In [1]: import numpy as np

In [2]: np.set_printoptions(precision=2, suppress=True, linewidth=200, sign=" ")

In [3]: M = np.array([[2, 2, 4, 5, 0, 5, 5, 3, 5, 4, 1],
   ...:     [3, 5, 3, 5, 5, 3, 5, 5, 0, 1, 0],
   ...:     [0, 5, 1, 3, 3, 1, 0, 2, 5, 0, 1],
   ...:     [2, 0, 0, 1, 5, 5, 2, 0, 5, 5, 3],
   ...:     [5, 5, 5, 0, 3, 0, 0, 3, 1, 3, 4],
   ...:     [4, 5, 3, 4, 0, 2, 4, 4, 3, 1, 0],
   ...:     [1, 5, 4, 0, 4, 0, 1, 3, 4, 3, 2],
   ...:     [4, 1, 2, 0, 3, 1, 5, 1, 1, 3, 5],
   ...:     [2, 2, 0, 4, 1, 3, 2, 5, 2, 2, 1],
   ...:     [1, 1, 3, 5, 3, 5, 0, 1, 3, 1, 2],
   ...:     [3, 4, 1, 0, 3, 2, 1, 3, 5, 4, 3],
   ...:     [1, 5, 1, 1, 1, 1, 5, 2, 4, 2, 4]])

In [4]: M[:, 3] = -1 * M[:, 10]

In [5]: M
Out[5]: 
array([[ 2,  2,  4, -1,  0,  5,  5,  3,  5,  4,  1],
       [ 3,  5,  3,  0,  5,  3,  5,  5,  0,  1,  0],
       [ 0,  5,  1, -1,  3,  1,  0,  2,  5,  0,  1],
       [ 2,  0,  0, -3,  5,  5,  2,  0,  5,  5,  3],
       [ 5,  5,  5, -4,  3,  0,  0,  3,  1,  3,  4],
       [ 4,  5,  3,  0,  0,  2,  4,  4,  3,  1,  0],
       [ 1,  5,  4, -2,  4,  0,  1,  3,  4,  3,  2],
       [ 4,  1,  2, -5,  3,  1,  5,  1,  1,  3,  5],
       [ 2,  2,  0, -1,  1,  3,  2,  5,  2,  2,  1],
       [ 1,  1,  3, -2,  3,  5,  0,  1,  3,  1,  2],
       [ 3,  4,  1, -3,  3,  2,  1,  3,  5,  4,  3],
       [ 1,  5,  1, -4,  1,  1,  5,  2,  4,  2,  4]])

In [6]: M2 = M[0, 0] * M[1:] - np.outer(M[1:, 0], M[0])

In [7]: M2
Out[7]: 
array([[  0,   4,  -6,   3,  10,  -9,  -5,   1, -15, -10,  -3],
       [  0,  10,   2,  -2,   6,   2,   0,   4,  10,   0,   2],
       [  0,  -4,  -8,  -4,  10,   0,  -6,  -6,   0,   2,   4],
       [  0,   0, -10,  -3,   6, -25, -25,  -9, -23, -14,   3],
       [  0,   2, -10,   4,   0, -16, -12,  -4, -14, -14,  -4],
       [  0,   8,   4,  -3,   8,  -5,  -3,   3,   3,   2,   3],
       [  0,  -6, -12,  -6,   6, -18, -10, -10, -18, -10,   6],
       [  0,   0,  -8,   0,   2,  -4,  -6,   4,  -6,  -4,   0],
       [  0,   0,   2,  -3,   6,   5,  -5,  -1,   1,  -2,   3],
       [  0,   2, -10,  -3,   6, -11, -13,  -3,  -5,  -4,   3],
       [  0,   8,  -2,  -7,   2,  -3,   5,   1,   3,   0,   7]])

In [8]: M[:, 0] / M[0, 0]
Out[8]: array([ 1. ,  1.5,  0. ,  1. ,  2.5,  2. ,  0.5,  2. ,  1. ,  0.5,  1.5,  0.5])

In [9]: def softmax(z):
   ...:     e = np.exp(z - z.max(axis=-1, keepdims=True))
   ...:     return e / e.sum(axis=-1, keepdims=True)
   ...: 

In [10]: print(softmax(M).sum(axis=1))
[ 1.  1.  1.  1.  1.  1.  1.  1.  1.  1.  1.  1.]

In [11]: np.round(softmax(10 * M[5]), 2) + 0
Out[11]: array([ 0.,  1.,  0.,  0.,  0.,  0.,  0.,  0.,  0.,  0.,  0.])

In [12]: att = M @ M.T / np.sqrt(11)

In [13]: softmax(att).round(6).argmax(axis=1)
Out[13]: array([  0,   1,   6,   3,   4,   5,   6,   7,   0,   3,  10,  11])

In [14]: softmax(att)[5] @ M
Out[14]: array([ 3.48,  4.59,  3.14, -0.16,  1.25,  2.65,  4.37,  4.11,  2.53,  1.42,  0.16])

In [15]: W = np.array([[2, 0, 2, 2],
    ...:     [2, 0, 1, 2],
    ...:     [1, 0, 0, 2],
    ...:     [0, 0, 1, 1],
    ...:     [0, 1, 0, 2],
    ...:     [2, 0, 2, 2],
    ...:     [2, 0, 1, 2],
    ...:     [0, 2, 1, 0],
    ...:     [2, 1, 2, 0],
    ...:     [1, 1, 1, 2],
    ...:     [2, 1, 0, 0]])

In [16]: beta = np.array([0, 2, -2, 2])

In [17]: hid = np.maximum(M @ W + beta, 0)

In [18]: np.linalg.matrix_rank(hid)
Out[18]: np.int64(4)

In [19]: W2 = np.array([[2, -4, 3], [-5, 0, -3], [5, 0, -1], [5, -2, -3]])

In [20]: print(hid @ W2)
[[ 406 -282  -80]
 [ 372 -248 -128]
 [ 160 -142  -49]
 [ 293 -230  -80]
 [ 266 -232  -80]
 [ 360 -240  -72]
 [ 231 -204  -90]
 [ 248 -226  -51]
 [ 197 -154  -73]
 [ 216 -168  -56]
 [ 277 -234  -78]
 [ 251 -232  -32]]
